In [1]: import numpy as np

In [2]: np.set_printoptions(suppress=True, linewidth=200)

In [3]: K = np.array([[0, 0, 1, 1], [0, 0, 2, 0], [2, 0, 1, 2], [2, 0, 2, 0]])

In [4]: # rank 3

In [5]: def softmax(z):
   ...:     e = np.exp(z - z.max(axis=-1, keepdims=True))
   ...:     return e / e.sum(axis=-1, keepdims=True)
   ...: 

In [6]: np.round(softmax(K).sum(axis=1), 4)
Out[6]: array([1., 1., 1., 1.])

In [7]: np.round(softmax(K[3]), 4)
Out[7]: array([0.4404, 0.0596, 0.4404, 0.0596])

In [8]: scores = K @ K.T / np.sqrt(4)

In [9]: np.round(softmax(scores), 4)
Out[9]: 
array([[0.2151, 0.2151, 0.3547, 0.2151],
       [0.1345, 0.3655, 0.1345, 0.3655],
       [0.0382, 0.0232, 0.7674, 0.1712],
       [0.0321, 0.0871, 0.2369, 0.6439]])

In [10]: softmax(scores).round(6).argmax(axis=1)
Out[10]: array([2, 1, 2, 3])

In [11]: U, sv, vt = np.linalg.svd(K)

In [12]: np.argmax(sv[:-1] / (sv[1:] + 1e-6)) + 1
Out[12]: np.int64(3)

In [13]: other = U[:, :3] @ np.diag(sv[:3]) @ vt[:3]

In [14]: np.linalg.matrix_rank(K, rtol=0.05)
Out[14]: np.int64(3)

In [15]: other.round(4) + 0
Out[15]: 
array([[0., 0., 1., 1.],
       [0., 0., 2., 0.],
       [2., 0., 1., 2.],
       [2., 0., 2., 0.]])

In [16]: round(float(np.linalg.norm(K - other, 2)), 4), round(sv[3], 4)
Out[16]: (0.0, np.float64(0.0))

In [17]: np.round(np.linalg.norm(K - other) / np.linalg.norm(K), 4)
Out[17]: np.float64(0.0)

In [18]: hat = np.triu(np.array([[0, 8, 0, 2], [6, 0, 4, 5], [2, 9, 1, 3], [5, 6, 3, 8]]), 1) + np.eye(4)

In [19]: other = hat @ K @ np.linalg.inv(hat)

In [20]: hat @ K - K @ hat
Out[20]: 
array([[  4.,   0.,  20.,  -3.],
       [ 18.,   0.,  14.,   2.],
       [  6., -16.,   6.,  -7.],
       [  0., -16.,   0., -10.]])

In [21]: round(np.linalg.det(other), 4)
Out[21]: np.float64(0.0)

In [22]: np.trace(other), np.trace(K)
Out[22]: (np.float64(1.0), np.int64(1))

In [23]: np.abs(np.diag(np.linalg.qr(K)[1])) > 1e-9
Out[23]: array([ True, False,  True,  True])

In [24]: round(np.trace(np.linalg.pinv(K) @ K), 4)
Out[24]: np.float64(3.0)

In [25]: np.unique(K.round(6), axis=0).shape
Out[25]: (4, 4)

In [26]: try:
    ...:     np.linalg.inv(K)
    ...: except np.linalg.LinAlgError as e:
    ...:     print(e)
    ...: 
Singular matrix

In [27]: np.round(K @ np.linalg.pinv(K) @ K, 4) + 0
Out[27]: 
array([[0., 0., 1., 1.],
       [0., 0., 2., 0.],
       [2., 0., 1., 2.],
       [2., 0., 2., 0.]])

In [28]: other = np.array([[0], [-2], [1], [2], [-2], [3]])

In [29]: Z = np.array([[8, 6, 0, 6]])

In [30]: M = other @ Z

In [31]: M
Out[31]: 
array([[  0,   0,   0,   0],
       [-16, -12,   0, -12],
       [  8,   6,   0,   6],
       [ 16,  12,   0,  12],
       [-16, -12,   0, -12],
       [ 24,  18,   0,  18]])

In [32]: U, sv, vt = np.linalg.svd(M)

In [33]: evecs = vt[:(sv > 1e-8).sum()]

In [34]: rng = np.random.default_rng(4423)

In [35]: x = M[4] + -3 * M[0] + rng.integers(2) * np.eye(4)[1]

In [36]: x
Out[36]: array([-16., -11.,   0., -12.])

In [37]: np.round(np.diag(evecs.T @ evecs), 4)
Out[37]: array([0.4706, 0.2647, 0.    , 0.2647])

In [38]: np.allclose(evecs.T @ evecs @ x, x)
Out[38]: False

In [39]: np.linalg.matrix_rank(np.vstack([M, x]))
Out[39]: np.int64(2)

In [40]: U, sv, vt = np.linalg.svd(M)

In [41]: sv.round(4) + 0
Out[41]: array([54.6992,  0.    ,  0.    ,  0.    ])

In [42]: other = U[:, :1] @ np.diag(sv[:1]) @ vt[:1]

In [43]: other.round(4) + 0
Out[43]: 
array([[  0.,   0.,   0.,   0.],
       [-16., -12.,   0., -12.],
       [  8.,   6.,   0.,   6.],
       [ 16.,  12.,   0.,  12.],
       [-16., -12.,   0., -12.],
       [ 24.,  18.,   0.,  18.]])

In [44]: round(np.linalg.norm(M - other, 2), 4), round(float(sv[1]), 4)
Out[44]: (np.float64(0.0), 0.0)

In [45]: round(np.abs(M - other).max(), 4)
Out[45]: np.float64(0.0)

In [46]: np.linalg.matrix_rank(other)
Out[46]: np.int64(1)

In [47]: np.linalg.cond(M) > 100
Out[47]: np.True_

In [48]: np.argsort(-np.linalg.norm(M, axis=0).round(6), kind="stable")[:3]
Out[48]: array([0, 1, 3])

In [49]: np.round(np.linalg.norm(M, 2) / np.linalg.norm(M), 4)
Out[49]: np.float64(1.0)

In [50]: other = M + rng.integers(-2, 3, (6, 1)) @ rng.integers(-2, 3, (1, 4))

In [51]: other
Out[51]: 
array([[  4,   0,  -4,  -4],
       [-20, -12,   4,  -8],
       [  6,   6,   2,   8],
       [ 16,  12,   0,  12],
       [-18, -12,   2, -10],
       [ 22,  18,   2,  20]])

In [52]: np.abs(other - M).sum(axis=1)
Out[52]: array([12, 12,  6,  0,  6,  6])

In [53]: A = np.load("sample3.npy")

In [54]: A
Out[54]: 
array([[-9, -4, -9, -4, -9, -4],
       [-8,  7, -8,  7, -8,  7],
       [ 1, -7,  1, -7,  1, -7],
       [-9, -4, -9, -4, -9, -4],
       [-8,  7, -8,  7, -8,  7],
       [ 1, -7,  1, -7,  1, -7]])

In [55]: # columns 0 and 2 are equal

In [56]: np.round(softmax(10 * A[5]), 4) + 0
Out[56]: array([0.3333, 0.    , 0.3333, 0.    , 0.3333, 0.    ])

In [57]: scores = A @ A.T / np.sqrt(6)

In [58]: np.round(softmax(scores)[5] @ A, 4)
Out[58]: array([ 1., -7.,  1., -7.,  1., -7.])

In [59]: np.round(softmax(scores + np.triu(np.full(scores.shape, -np.inf), 1)), 4) + 0
Out[59]: 
array([[1. , 0. , 0. , 0. , 0. , 0. ],
       [0. , 1. , 0. , 0. , 0. , 0. ],
       [0. , 0. , 1. , 0. , 0. , 0. ],
       [0.5, 0. , 0. , 0.5, 0. , 0. ],
       [0. , 0.5, 0. , 0. , 0.5, 0. ],
       [0. , 0. , 0.5, 0. , 0. , 0.5]])

In [60]: E = np.load("block8.npy")

In [61]: E
Out[61]: 
array([[ 4,  4,  4],
       [ 4,  8,  8],
       [ 4,  8, 12]])

In [62]: x = np.array([-9, 4, 2])

In [63]: rhs = E @ x

In [64]: rhs
Out[64]: array([-12,  12,  20])

In [65]: np.round(np.linalg.solve(E.T, E[1]), 4)
Out[65]: array([0., 1., 0.])

In [66]: q, evecs = np.linalg.qr(E[:, :1])[0], np.linalg.qr(E[:, 1:])[0]

In [67]: sv = np.linalg.svd(q.T @ evecs, compute_uv=False)

In [68]: np.round(np.degrees(np.arccos(sv.clip(0, 1))), 4)
Out[68]: array([14.9632])

In [69]: sv.round(4)
Out[69]: array([0.9661])

In [70]: (sv > 0.9).sum()
Out[70]: np.int64(1)

In [71]: other = np.array([[-4, 0, 3], [1, -3, -1], [-3, 3, 4]])

In [72]: np.einsum("ik,kj->ij", E, other)
Out[72]: 
array([[-24,   0,  24],
       [-32,   0,  36],
       [-44,  12,  52]])

In [73]: np.einsum("ik,kj->ji", E, other)
Out[73]: 
array([[-24, -32, -44],
       [  0,   0,  12],
       [ 24,  36,  52]])

In [74]: np.einsum("ij->j", E)
Out[74]: array([12, 20, 24])

In [75]: E @ other
Out[75]: 
array([[-24,   0,  24],
       [-32,   0,  36],
       [-44,  12,  52]])

In [76]: np.einsum("ij,ij->i", E, E)
Out[76]: array([ 48, 144, 224])

In [77]: evals, evecs = np.linalg.eigh(E)

In [78]: x = np.array([0, 3, 2])

In [79]: np.round(np.linalg.eigvalsh(E[1:, 1:]), 4)
Out[79]: array([ 1.7538, 18.2462])

In [80]: np.round(evecs * np.maximum(evals, 0) @ evecs.T, 4)
Out[80]: 
array([[ 4.,  4.,  4.],
       [ 4.,  8.,  8.],
       [ 4.,  8., 12.]])

In [81]: x @ E @ x
Out[81]: np.int64(216)

In [82]: np.round(evecs * np.abs(evals) @ evecs.T, 4)
Out[82]: 
array([[ 4.,  4.,  4.],
       [ 4.,  8.,  8.],
       [ 4.,  8., 12.]])

In [83]: np.abs(E).sum(axis=1).max(), np.round(np.abs(evals).max(), 4)
Out[83]: (np.int64(24), np.float64(20.1957))

In [84]: feats = np.load("out15.npy")

In [85]: feats
Out[85]: 
array([[1, 3, 1, 0, 3, 3, 2, 3, 3, 3],
       [3, 1, 1, 1, 1, 2, 2, 0, 1, 2],
       [3, 1, 1, 3, 2, 0, 0, 0, 0, 3],
       [3, 2, 3, 0, 1, 1, 1, 0, 0, 1],
       [2, 1, 3, 0, 0, 1, 1, 1, 2, 0],
       [1, 3, 0, 0, 1, 1, 0, 0, 1, 2],
       [1, 1, 3, 0, 2, 1, 2, 1, 2, 1],
       [1, 2, 1, 1, 2, 3, 3, 0, 3, 3],
       [1, 2, 2, 2, 1, 1, 1, 2, 1, 0],
       [1, 0, 0, 3, 3, 2, 1, 2, 2, 2]])

In [86]: gram = E.T @ E

In [87]: np.diag(gram)
Out[87]: array([ 48, 144, 224])

In [88]: np.round(np.linalg.svd(E, compute_uv=False) ** 2, 4)
Out[88]: array([407.8651,   6.6173,   1.5176])

In [89]: np.round(np.linalg.eigvalsh(gram)[::-1], 4)
Out[89]: array([407.8651,   6.6173,   1.5176])

In [90]: np.round(np.linalg.norm(feats), 4)
Out[90]: np.float64(17.6918)

In [91]: feats.shape
Out[91]: (10, 10)

In [92]: np.round(np.linalg.svd(feats, compute_uv=False), 4)
Out[92]: array([15.0043,  5.3317,  5.0779,  3.9136,  3.0994,  1.914 ,  1.6794,  1.3169,  0.6599,  0.2908])

In [93]: feats.sum(axis=1)
Out[93]: array([22, 14, 13, 12, 11,  9, 14, 19, 13, 16])

In [94]: np.zeros(10, 10)
---------------------------------------------------------------------------
TypeError                                 Traceback (most recent call last)
Cell In[94], line 1
----> 1 np.zeros(10, 10)

TypeError: Cannot interpret '10' as a data type

In [95]: W0 = np.load("layer12.npy")

In [96]: W0
Out[96]: 
array([[ -2,   4,   0,  -2,   2, -12],
       [ -6,  -4,   0,  -4,   4,   4],
       [ -1,  -8,   6,  -3,  -1,   4],
       [ -2,   8, -12,   4,   4,   8],
       [ -6,  13, -15,   2,   8,  -1],
       [  1,  -4,   6,  -2,  -2,  -4]])

In [97]: # null space of dimension 3

In [98]: labels = rng.permutation(6)

In [99]: labels
Out[99]: array([2, 5, 1, 0, 4, 3])

In [100]: other = W0[labels][:, labels]

In [101]: np.trace(other)
Out[101]: np.int64(8)

In [102]: round(float(np.linalg.det(other)), 4), np.round(np.linalg.det(W0[labels]), 4)
Out[102]: (0.0, np.float64(-0.0))

In [103]: np.allclose(other, W0)
Out[103]: False
